$ python -q
>>> import numpy as np
>>> np.set_printoptions(precision=1, suppress=True, linewidth=200, legacy="1.25")
>>> def rd(a):
...     return np.round(a, 1) + 0
... 
>>> mat = np.load("case10.npy")
>>> print(mat)
[[0 0 0 0 0 9]
 [4 0 0 1 0 0]]
>>> M2 = mat / np.linalg.norm(mat, axis=1, keepdims=True)
>>> gram = M2 @ M2.T
>>> print((np.abs(gram) > 0.9).astype(int))
[[1 0]
 [0 1]]
>>> print(np.argwhere(np.triu(np.abs(gram) > 0.95, 1)))
[]
>>> K = np.loadtxt("sample0.csv", delimiter=",")
>>> print(rd(K))
[[ 21.  -37.5  33.1 -21.4  -3.2  -0.1 -23.2]
 [  6.5 -11.1   1.8   0.4   0.9  -6.1  -7.7]
 [  4.1  -5.3  -1.1   2.5   1.3  -4.6  -4.2]
 [  2.9  -2.8  -1.2   2.4   1.2  -3.1  -2.6]
 [  1.3  -0.7  -0.5   1.2   0.6  -1.   -0.9]
 [  0.8  -0.4  -0.3   0.8   0.4  -0.6  -0.6]
 [  0.7  -0.3  -0.2   0.6   0.3  -0.5  -0.5]
 [ -4.4   0.5  -0.5  -2.9  -2.1   0.9   2.1]
 [-27.6  -0.2 -21.4  -4.   -9.8  -9.7  10.3]
 [-29.5  -0.2 -23.6  -3.7 -10.3 -10.8  10.9]]
>>> U, s, Vh = np.linalg.svd(K)
>>> evecs = Vh[:(s > 1e-8).sum()]
>>> rng = np.random.default_rng(616849)
>>> x0 = K[7] + 2 * K[4] + rng.integers(2) * np.eye(7)[5]
>>> print(rd(x0))
[-1.9 -0.9 -1.5 -0.5 -0.9 -1.1  0.3]
>>> print(np.allclose(evecs.T @ evecs @ x0, x0))
True
>>> print(np.linalg.matrix_rank(np.vstack([K, x0])))
3
>>> print(rd(np.linalg.norm(x0 - evecs.T @ evecs @ x0)))
0.0
>>> print(rd(np.diag(evecs.T @ evecs)))
[0.6 0.6 0.5 0.5 0.1 0.4 0.2]
>>> M2 = np.array([[2, 2, 3],
...     [9, -4, -1],
...     [2, -9, 5],
...     [-8, 2, -5],
...     [-6, -2, 8],
...     [-7, 4, 9],
...     [8, 5, 6]])
>>> print(rd(np.einsum("ij,ij->i", K, K)))
[3952.1  266.5   93.9   41.3    5.9    2.4    1.6   38.3 1534.4 1779.4]
>>> print(mat.ravel(order="F"))
[0 4 0 0 0 0 0 1 0 0 9 0]
>>> print(mat.reshape(2, -1))
[[0 0 0 0 0 9]
 [4 0 0 1 0 0]]
>>> T = mat.reshape(2, 2, -1)
>>> print(T.transpose(1, 0, 2))
[[[0 0 0]
  [4 0 0]]

 [[0 0 9]
  [1 0 0]]]
>>> print(T.shape)
(2, 2, 3)
>>> print(np.einsum("ihd,ihd->ih", T, T))
[[ 0 81]
 [16  1]]
>>> print(np.swapaxes(T, 1, 2)[1])
[[4 1]
 [0 0]
 [0 0]]
>>> M2 = np.array([[1, 0, 0], [2, 1, 1], [2, 2, 0]])
>>> feats = M2 - M2.T
>>> print(feats)
[[ 0 -2 -2]
 [ 2  0 -1]
 [ 2  1  0]]
>>> # looks like rank 2
>>> x0 = np.array([1, 1, 0])
>>> print(rd(np.linalg.svd(feats, compute_uv=False)))
[3. 3. 0.]
>>> print(rd(np.linalg.det(feats)))
0.0
>>> print(rd(np.linalg.eigvals(feats).real))
[0. 0. 0.]
>>> print(x0 @ feats @ x0)
0
>>> O = np.linalg.solve(np.eye(3) - feats, np.eye(3) + feats)
>>> print(rd(O @ O.T))
[[1. 0. 0.]
 [0. 1. 0.]
 [0. 0. 1.]]
>>> J = -3 * np.eye(5) + np.ones((5, 5))
>>> print(J)
[[-2.  1.  1.  1.  1.]
 [ 1. -2.  1.  1.  1.]
 [ 1.  1. -2.  1.  1.]
 [ 1.  1.  1. -2.  1.]
 [ 1.  1.  1.  1. -2.]]
>>> ev, evecs = np.linalg.eig(J)
>>> print(rd(np.prod(ev)))
162.0
>>> print(rd(np.sort(np.linalg.eigvals(np.linalg.inv(J)))))
[-0.3 -0.3 -0.3 -0.3  0.5]
>>> print(rd(np.sort(np.linalg.eigvals(J.T))))
[-3. -3. -3. -3.  2.]
>>> print([round(float(np.linalg.det(J[:i, :i])), 2) + 0 for i in range(1, 6)])
[-2.0, 3.0, 0.0, -27.0, 162.0]
>>> print(np.all(np.linalg.eigvalsh(J) > 0))
False
>>> X = np.loadtxt("w.csv", delimiter=",")
>>> print(X)
[[-1.6 -0.9 -1.5  0.8 -0.7]
 [ 0.3 -1.2  0.5 -0.4  0.3]
 [-1.3  0.1 -0.2  1.   0. ]
 [ 0.3 -0.7 -0.9 -1.3 -0.5]
 [ 0.8  1.4 -0.8  0.6 -0.3]
 [-1.1 -0.1  1.5 -0.5  0.8]
 [ 0.5 -0.8  1.2  1.2  0.5]
 [-0.5  1.  -1.9 -1.6 -0.8]
 [-0.3  1.1 -0.6 -0.1 -0.2]
 [ 0.3  0.3 -3.7 -1.8 -1.9]
 [-1.8 -0.8 -1.5  0.2 -0.7]
 [-0.9  0.   2.3  0.3  1.1]
 [ 0.8 -1.6  1.8  1.   0.9]
 [ 0.1  0.2 -1.  -0.2 -0.5]
 [-0.6  0.1  0.4  1.4  0.2]
 [-1.2 -0.6 -0.4 -0.7 -0.1]
 [ 1.9 -0.9  1.5  0.2  0.7]
 [-1.1  1.2 -3.8 -0.3 -1.9]
 [-0.6 -0.5 -0.2 -0.9 -0.1]
 [-1.3 -0.5 -1.7 -0.2 -0.9]
 [-0.1  0.5  3.3  0.6  1.6]
 [-0.2 -0.2  0.8  1.2  0.4]
 [-1.5 -0.4 -1.4  0.5 -0.8]
 [-0.4  1.5  2.1 -2.4  1.1]
 [-0.6 -0.5  0.   0.4  0. ]
 [-0.4 -0.6 -1.7 -1.1 -0.9]
 [-0.8  0.   2.4  0.2  1.2]
 [-0.3 -0.9 -0.9 -1.9 -0.5]
 [ 0.3 -0.8 -2.6  0.5 -1.2]
 [ 0.1  0.4  1.2 -0.3  0.7]
 [-1.1  2.  -5.6 -0.2 -2.7]]
>>> O, R = np.linalg.qr(X)
>>> print(O.shape, R.shape)
(31, 5) (5, 5)
>>> print(rd(abs(R[0, 0])), rd(np.linalg.norm(X[:, 0])))
5.0 5.0
>>> print(rd(np.abs(np.diag(R))))
[ 5.   4.8 10.3  5.2  0.3]
>>> print(np.allclose(R.T @ R, X.T @ X))
True
>>> print(rd(O.T @ O))
[[1. 0. 0. 0. 0.]
 [0. 1. 0. 0. 0.]
 [0. 0. 1. 0. 0.]
 [0. 0. 0. 1. 0.]
 [0. 0. 0. 0. 1.]]
>>> U, s, Vh = np.linalg.svd(X, full_matrices=False)
>>> print(U.shape, s.shape, Vh.shape)
(31, 5) (5,) (5, 5)
>>> print(rd(np.sqrt((s ** 2).sum())), rd(np.linalg.norm(X)))
15.2 15.2
>>> print(rd(U.T @ U))
[[1. 0. 0. 0. 0.]
 [0. 1. 0. 0. 0.]
 [0. 0. 1. 0. 0.]
 [0. 0. 0. 1. 0.]
 [0. 0. 0. 0. 1.]]
>>> print(rd(np.cumsum(s ** 2) / np.sum(s ** 2)))
[0.7 0.8 0.9 1.  1. ]
>>> f, g = X[4], X[1]
>>> print(rd(f @ g))
-2.2
>>> print(rd(f @ f))
3.7
>>> p = (f @ g) / (f @ f) * f
>>> print(rd(np.linalg.norm(f + g) ** 2 + np.linalg.norm(f - g) ** 2))
11.4
>>> print(rd(np.outer(f, g)))
[[ 0.2 -1.   0.4 -0.3  0.2]
 [ 0.4 -1.7  0.7 -0.6  0.4]
 [-0.2  1.  -0.4  0.3 -0.2]
 [ 0.2 -0.7  0.3 -0.2  0.2]
 [-0.1  0.4 -0.2  0.1 -0.1]]
>>> print(np.linalg.matrix_rank(np.outer(f, g)))
1
>>> print(rd((g - p) @ f))
0.0
>>> A = np.load("mat.npy")
>>> print(A)
[[ 1.4 -7.3  9.1]
 [ 2.1 -8.4  9.6]
 [ 7.2 -2.   5.8]
 [ 1.7 -6.9  8.7]
 [ 3.5 -7.5 10.8]
 [ 8.2 -4.6  4.1]
 [10.4 -5.2  5.2]
 [ 1.1 -6.8 11.2]
 [ 8.3 -3.8  4. ]
 [ 9.1 -1.5  3.9]
 [ 1.2 -8.3 11. ]
 [ 7.1 -3.2  3.8]
 [ 8.  -3.3  3.8]
 [ 9.3 -3.6  2.4]
 [ 6.8 -4.2  4. ]
 [10.  -3.2  3.6]
 [ 8.1 -5.3  3.3]
 [ 1.5 -6.5 10.1]
 [ 2.6 -7.8 10.3]
 [ 8.8 -5.3  2.8]
 [ 6.6 -3.6  2.5]]
>>> x0 = np.array([1, 3, 3])
>>> target = A @ x0
>>> print(rd(target))
[ 6.8  5.7 18.6  7.1 13.4  6.7 10.4 14.3  8.9 16.3  9.3  8.9  9.5  5.7  6.2 11.2  2.1 12.3 10.1  1.3  3.3]
>>> print(rd(np.linalg.solve(A.T @ A, A.T @ target)))
[1. 3. 3.]
>>> print(rd(np.linalg.lstsq(A, target)[0]))
[1. 3. 3.]
>>> target = target + 0.1 * rng.normal(size=21)
>>> print(rd(target))
[ 6.9  5.6 18.5  7.2 13.3  6.8 10.3 14.3  9.  16.4  9.1  8.9  9.4  5.7  6.3 11.1  2.2 12.1 10.3  1.3  3.3]
>>> beta, *_ = np.linalg.lstsq(A, target)
>>> print(rd(beta))
[1. 3. 3.]
>>> print([round(float(np.linalg.norm(np.linalg.solve(A.T @ A + lam * np.eye(3), A.T @ target))), 2) for lam in (0, 1, 10, 100)])
[4.33, 4.14, 3.0, 1.13]
>>> print(rd(A.T @ (target - A @ beta)))
[0. 0. 0.]
